>>> import numpy as np
>>> from numpy import linalg as LA
>>> np.set_printoptions(suppress=True, linewidth=120)
>>> arr = np.load("x.npy")
>>> print(arr)
[[ 1.12 -1.64 -0.08]
 [ 1.48  0.79 -1.42]
 [ 0.96 -0.12 -0.64]
 [ 0.76  0.61 -0.82]
 [-0.92 -0.17  0.74]]
>>> rk = LA.matrix_rank(arr)
>>> rk
np.int64(2)
>>> null = LA.svd(arr)[2][rk:].T
>>> [int(LA.matrix_rank(np.delete(arr, i, axis=0))) for i in range(5)]
[2, 2, 2, 2, 2]
>>> np.allclose(arr @ null, 0)
True
>>> np.round(arr @ null, 2) + 0
array([[0.],
       [0.],
       [0.],
       [0.],
       [0.]])
>>> np.round(null @ null.T, 2)
array([[0.3 , 0.19, 0.42],
       [0.19, 0.11, 0.26],
       [0.42, 0.26, 0.58]])
>>> left, sigma, VT = LA.svd(arr)
>>> vecs = VT[:(sigma > 1e-8).sum()]
>>> rng = np.random.default_rng(740475)
>>> vec = arr[3] + -3 * arr[1] + rng.integers(2) * np.eye(3)[1]
>>> vec.round(2)
array([-3.68, -0.76,  3.44])
>>> round(float(LA.norm(vec - vecs.T @ vecs @ vec)), 2)
0.34
>>> print(np.round(np.diag(vecs.T @ vecs), 2))
[0.7  0.89 0.42]
>>> LA.matrix_rank(np.vstack([arr, vec]))
np.int64(3)
>>> left, sigma, VT = LA.svd(arr)
>>> np.argmax(sigma[:-1] / (sigma[1:] + 1e-6)) + 1
np.int64(2)
>>> out = left[:, :2] @ np.diag(sigma[:2]) @ VT[:2]
>>> out.round(2)
array([[ 1.12, -1.64, -0.08],
       [ 1.48,  0.79, -1.42],
       [ 0.96, -0.12, -0.64],
       [ 0.76,  0.61, -0.82],
       [-0.92, -0.17,  0.74]])
>>> LA.matrix_rank(out)
np.int64(2)
>>> round(float(np.abs(arr - out).max()), 2)
0.0
>>> out = arr / np.sqrt((arr ** 2).mean(axis=1, keepdims=True))
>>> np.round(arr - arr.mean(axis=1, keepdims=True), 2)
array([[ 1.32, -1.44,  0.12],
       [ 1.2 ,  0.51, -1.7 ],
       [ 0.89, -0.19, -0.71],
       [ 0.58,  0.43, -1.  ],
       [-0.8 , -0.05,  0.86]])
>>> print(np.round(LA.norm(out, axis=1), 2))
[1.73 1.73 1.73 1.73 1.73]
>>> M = np.load("a.npy")
>>> M
array([[ 2,  0,  4,  2],
       [ 0,  0,  0,  0],
       [ 3, -6,  7,  6],
       [ 0,  0,  0,  0],
       [ 0, -3,  2,  1],
       [ 0,  0,  0,  0],
       [ 0,  0,  0,  0],
       [ 0,  0,  0,  0],
       [ 3, -3,  5,  5],
       [ 1, -3,  3,  2],
       [ 0,  0,  0,  0],
       [ 0,  0,  2, -1],
       [ 1, -3,  3,  2],
       [ 0, -3,  2,  1],
       [ 0,  0,  0,  0],
       [ 1, -3,  3,  2]])
>>> print(round(float(LA.norm(M, "nuc")), 2))
24.11
>>> np.round(LA.norm(M, axis=1), 2)
array([ 4.9 ,  0.  , 11.4 ,  0.  ,  3.74,  0.  ,  0.  ,  0.  ,  8.25,  4.8 ,  0.  ,  2.24,  4.8 ,  3.74,  0.  ,  4.8 ])
>>> np.round(LA.norm(M) ** 2 / LA.norm(M, 2) ** 2, 2)
np.float64(1.07)
>>> LA.norm(M, axis=1).argmax()
np.int64(2)
>>> round(LA.norm(M, 2), 2)
np.float64(17.37)
>>> M[11] @ M[14]
np.int64(0)
>>> out = np.array([[-2, -1], [0, 1], [2, 0]])
>>> LA.matrix_rank(arr @ out)
np.int64(2)
>>> LA.matrix_rank(np.vstack([arr, out.T]))
np.int64(3)
>>> np.round(arr @ out, 2)
array([[-2.4 , -2.76],
       [-5.8 , -0.69],
       [-3.2 , -1.08],
       [-3.16, -0.15],
       [ 3.32,  0.75]])
>>> np.round(out.T @ arr.T, 2)
array([[-2.4 , -5.8 , -3.2 , -3.16,  3.32],
       [-2.76, -0.69, -1.08, -0.15,  0.75]])
>>> W0 = np.array([[2, -2, 0, 0, 0, 0],
...     [2, 1, 0, 0, 0, 0],
...     [5, -6, 0, 0, 0, 0],
...     [0, 0, 2, -2, 0, 0],
...     [0, 0, 2, 1, 0, 0],
...     [0, 0, 5, -6, 0, 0],
...     [0, 0, 0, 0, 2, -2],
...     [0, 0, 0, 0, 2, 1],
...     [0, 0, 0, 0, 5, -6]])
>>> P = W0 @ LA.solve(W0.T @ W0, W0.T)
>>> np.round(P @ W0[:, 2], 2)
array([0., 0., 0., 2., 2., 5., 0., 0., 0.])
>>> LA.matrix_rank(np.eye(9) - P)
np.int64(3)
>>> P.round(2)
array([[ 0.12,  0.1 ,  0.31,  0.  ,  0.  ,  0.  ,  0.  ,  0.  ,  0.  ],
       [ 0.1 ,  0.99, -0.04,  0.  ,  0.  ,  0.  ,  0.  ,  0.  ,  0.  ],
       [ 0.31, -0.04,  0.89,  0.  ,  0.  ,  0.  ,  0.  ,  0.  ,  0.  ],
       [ 0.  ,  0.  ,  0.  ,  0.12,  0.1 ,  0.31,  0.  ,  0.  ,  0.  ],
       [ 0.  ,  0.  ,  0.  ,  0.1 ,  0.99, -0.04,  0.  ,  0.  ,  0.  ],
       [ 0.  ,  0.  ,  0.  ,  0.31, -0.04,  0.89,  0.  ,  0.  ,  0.  ],
       [ 0.  ,  0.  ,  0.  ,  0.  ,  0.  ,  0.  ,  0.12,  0.1 ,  0.31],
       [ 0.  ,  0.  ,  0.  ,  0.  ,  0.  ,  0.  ,  0.1 ,  0.99, -0.04],
       [ 0.  ,  0.  ,  0.  ,  0.  ,  0.  ,  0.  ,  0.31, -0.04,  0.89]])
>>> np.allclose(P @ P, P)
True
>>> print(np.round(LA.eigvalsh(P), 2) + 0)
[0. 0. 0. 1. 1. 1. 1. 1. 1.]
>>> LA.cond(P) > 100
np.True_
>>> print(LA.matrix_rank(P, rtol=0.1))
6
>>> np.argsort(-LA.norm(P, axis=0).round(6), kind="stable")[:3]
array([1, 4, 7])
>>> np.round(LA.norm(P, 2) / LA.norm(P), 2)
np.float64(0.41)
>>> q, r_ = LA.qr(W0)
>>> np.round(np.abs(np.diag(r_)), 2)
array([5.74, 3.16, 5.74, 3.16, 5.74, 3.16])
>>> round(float(abs(r_[0, 0])), 2), round(float(LA.norm(W0[:, 0])), 2)
(5.74, 5.74)
>>> X = np.loadtxt("case2.csv", delimiter=",")
>>> X
array([[-9.37,  1.87,  3.83],
       [-8.27,  1.64,  3.52],
       [-6.65,  1.28,  3.02],
       [-4.36,  0.71,  2.19],
       [-4.13,  0.65,  2.1 ],
       [-3.41,  0.44,  1.78],
       [-2.38,  0.13,  1.24],
       [-2.36,  0.12,  1.23],
       [-2.23,  0.08,  1.15],
       [-2.05,  0.02,  1.03],
       [-0.82, -0.24,  0.14],
       [-0.8 , -0.23,  0.14],
       [ 0.43,  0.14,  0.02],
       [ 2.51,  0.75,  0.25],
       [ 2.57,  0.77,  0.26],
       [ 3.51,  1.01,  0.39],
       [ 7.12,  1.82,  0.88],
       [ 9.45,  2.28,  1.19],
       [11.83,  2.72,  1.5 ],
       [14.89,  3.25,  1.88],
       [25.87,  4.91,  3.14],
       [26.98,  5.07,  3.26],
       [30.01,  5.48,  3.59]])
>>> out = np.c_[X[:, :1] @ np.array([[-2]]), np.array([-1, 0, -3, -3, -3, -2, -2, 3, -3, 2, -2, -2, 1, -1, 3, -1, -1, 0, 0, -3, -1, 3, 1])]
>>> out
array([[ 18.74,  -1.  ],
       [ 16.54,   0.  ],
       [ 13.3 ,  -3.  ],
       [  8.72,  -3.  ],
       [  8.26,  -3.  ],
       [  6.82,  -2.  ],
       [  4.76,  -2.  ],
       [  4.72,   3.  ],
       [  4.46,  -3.  ],
       [  4.1 ,   2.  ],
       [  1.64,  -2.  ],
       [  1.6 ,  -2.  ],
       [ -0.86,   1.  ],
       [ -5.02,  -1.  ],
       [ -5.14,   3.  ],
       [ -7.02,  -1.  ],
       [-14.24,  -1.  ],
       [-18.9 ,   0.  ],
       [-23.66,   0.  ],
       [-29.78,  -3.  ],
       [-51.74,  -1.  ],
       [-53.96,   3.  ],
       [-60.02,   1.  ]])
>>> np.round(LA.norm(out - X @ LA.lstsq(X, out)[0], axis=0), 2) + 0
array([0.  , 9.04])
>>> LA.matrix_rank(out)
np.int64(2)
>>> F = np.load("m.npy")
>>> F
array([[-2,  1,  2,  0,  0],
       [-3,  3,  2, -2, -3],
       [ 0, -3,  0,  2,  3],
       [ 2,  0,  0,  1,  2],
       [-1, -1,  3,  1,  3]])
>>> left, sigma, VT = LA.svd(F)
>>> np.argmax(sigma[:-1] / (sigma[1:] + 1e-6)) + 1
np.int64(4)
>>> sigma.round(2)
array([7.95, 5.26, 2.19, 0.6 , 0.05])
>>> out = left[:, :4] @ np.diag(sigma[:4]) @ VT[:4]
>>> out.round(2) + 0
array([[-2.01,  1.01,  1.99, -0.02,  0.02],
       [-2.99,  2.99,  2.02, -1.98, -3.02],
       [ 0.01, -3.01,  0.01,  2.01,  2.98],
       [ 2.01,  0.  ,  0.01,  1.01,  1.99],
       [-1.  , -1.  ,  3.  ,  1.  ,  3.  ]])
>>> round(float(LA.norm(F - out) / LA.norm(F)), 2)
0.01
>>> print(np.einsum("ij,ji->", F, F))
33
>>> np.einsum("ii->", F)
np.int64(5)
>>> print(np.kron(np.eye(2, dtype=int), F))
[[-2  1  2  0  0  0  0  0  0  0]
 [-3  3  2 -2 -3  0  0  0  0  0]
 [ 0 -3  0  2  3  0  0  0  0  0]
 [ 2  0  0  1  2  0  0  0  0  0]
 [-1 -1  3  1  3  0  0  0  0  0]
 [ 0  0  0  0  0 -2  1  2  0  0]
 [ 0  0  0  0  0 -3  3  2 -2 -3]
 [ 0  0  0  0  0  0 -3  0  2  3]
 [ 0  0  0  0  0  2  0  0  1  2]
 [ 0  0  0  0  0 -1 -1  3  1  3]]
>>> round(LA.eigvals(F).sum().real, 2)
np.float64(5.0)
>>> mat = np.loadtxt("data.csv", delimiter=",")
>>> mat
array([[ 6.,  5., -4., -1.],
       [ 1.,  4., -2., -1.],
       [ 7., 11., -7., -3.],
       [-5., -5.,  4.,  2.]])
>>> LA.matrix_rank(mat, rtol=0.1)
np.int64(2)
>>> print(np.argsort(-LA.norm(mat, axis=0).round(6), kind="stable")[:3])
[1 0 2]
>>> left, sigma, VT = LA.svd(mat)
>>> np.argmax(sigma[:-1] / (sigma[1:] + 1e-6)) + 1
np.int64(3)
>>> out = left[:, :3] @ np.diag(sigma[:3]) @ VT[:3]
>>> LA.matrix_rank(mat, rtol=0.05)
np.int64(2)
>>> round(np.abs(mat - out).max(), 2)
np.float64(0.0)
>>> left, sigma, VT = LA.svd(mat)
>>> vecs = VT[:(sigma > 1e-8).sum()]
>>> vec = mat[2] + 4 * mat[0] + rng.integers(2) * np.eye(4)[1]
>>> vec
array([ 31.,  32., -23.,  -7.])
>>> print(np.round(np.diag(vecs.T @ vecs), 2))
[0.92 0.92 0.25 0.92]
>>> np.allclose(vecs.T @ vecs @ vec, vec)
False
>>> print(np.round(vecs.T @ vecs, 2))
[[ 0.92 -0.08 -0.25  0.08]
 [-0.08  0.92 -0.25  0.08]
 [-0.25 -0.25  0.25  0.25]
 [ 0.08  0.08  0.25  0.92]]
>>> LA.matrix_rank(np.vstack([mat, vec]))
np.int64(4)
>>> round(float(LA.norm(vec - vecs.T @ vecs @ vec)), 2)
0.29
>>> r0, g = mat[2], mat[0]
>>> r0 @ g
np.float64(128.0)
>>> print(r0 @ r0)
228.0
>>> p = (r0 @ g) / (r0 @ r0) * r0
>>> round((g - p) @ r0, 2)
np.float64(0.0)
>>> print(np.outer(r0, g))
[[ 42.  35. -28.  -7.]
 [ 66.  55. -44. -11.]
 [-42. -35.  28.   7.]
 [-18. -15.  12.   3.]]
>>> idx = rng.permutation(4)
>>> print(idx)
[0 2 3 1]
>>> out = mat[idx][:, idx]
>>> np.diag(out)
array([ 6., -7.,  2.,  4.])
>>> round(float(LA.det(out)), 2), np.round(LA.det(mat[idx]), 2)
(0.0, np.float64(-0.0))
>>> np.allclose(out, mat)
False
>>> out
array([[ 6., -4., -1.,  5.],
       [ 7., -7., -3., 11.],
       [-5.,  4.,  2., -5.],
       [ 1., -2., -1.,  4.]])
>>> data = np.load("arr.npy")
>>> data
array([[ 5,  6],
       [ 7,  8],
       [ 9, 10],
       [11, 12],
       [13, 14]])
>>> out = data[0, 0] * data[1:] - np.outer(data[1:, 0], data[0])
>>> print(out)
[[ 0 -2]
 [ 0 -4]
 [ 0 -6]
 [ 0 -8]]
>>> LA.matrix_rank(out), LA.matrix_rank(data)
(np.int64(1), np.int64(2))
>>> np.flatnonzero(~out.round(6).any(axis=1))
array([], dtype=int64)
>>> LA.cond(out) > 100
np.True_
>>> np.argsort(-LA.norm(out, axis=0).round(6), kind="stable")[:3]
array([1, 0])
>>> LA.matrix_rank(out, rtol=0.1)
np.int64(1)
>>> round(LA.norm(out, 2) / LA.norm(out), 2)
np.float64(1.0)
>>> vec = np.array([2, 2])
>>> a = np.maximum(data @ vec, 0)
>>> a
array([22, 30, 38, 46, 54])
>>> data.T @ a
array([1870, 2060])
>>> np.flatnonzero(a > 1e-9)
array([0, 1, 2, 3, 4])
>>> np.argsort(-LA.norm(data, axis=0).round(6), kind="stable")[:3]
array([1, 0])
>>> print(LA.matrix_rank(data, rtol=0.1))
1
>>> print(round(LA.norm(data, 2) / LA.norm(data), 2))
1.0
>>> round(np.log10(LA.cond(data)))
2
>>> [round(float(x), 2) for x in LA.svd(data, compute_uv=False)[:3]]
[31.38, 0.45]
>>> left, sigma, VT = LA.svd(data)
>>> np.argmax(sigma[:-1] / (sigma[1:] + 1e-6)) + 1
np.int64(1)
>>> out = left[:, :1] @ np.diag(sigma[:1]) @ VT[:1]
>>> np.round(np.abs(data - out).max(), 2)
np.float64(0.24)
>>> cent = 3 * np.array([[-0.8, -0.2, 1.2, -0.9], [-0.4, 0.4, 0.2, 0.9]])
>>> idx = rng.integers(0, 2, 19)
>>> J = cent[idx] + rng.normal(size=(19, 4))
>>> J.round(2)
array([[-0.91,  0.67,  0.23,  3.6 ],
       [-3.3 , -0.81,  4.12, -3.56],
       [-3.32,  0.34,  2.86, -2.63],
       [-0.97, -1.43,  2.74, -2.57],
       [-2.29, -0.78,  4.2 , -1.62],
       [-2.26, -2.51,  5.17, -3.66],
       [-1.81,  2.93,  1.76,  3.21],
       [-2.64, -0.91,  5.22, -3.15],
       [-1.15,  1.57,  1.33,  1.42],
       [-0.95, -0.7 ,  4.49, -1.61],
       [-1.15,  1.82, -0.65,  2.23],
       [-3.46,  0.44,  3.72, -3.05],
       [-1.7 ,  2.06,  0.86,  4.15],
       [-0.2 ,  1.93, -0.06,  1.74],
       [-2.03,  1.48,  0.7 ,  2.26],
       [-2.56, -0.98,  6.  , -1.57],
       [-0.86,  0.58, -0.93,  0.83],
       [-2.48, -0.64,  3.65, -4.44],
       [-3.09,  0.58,  0.93,  3.95]])
>>> round(float(J[3] @ J[10]), 2)
-9.01
>>> np.round(LA.norm(J, axis=0), 2)
array([ 9.48,  6.18, 14.  , 12.57])
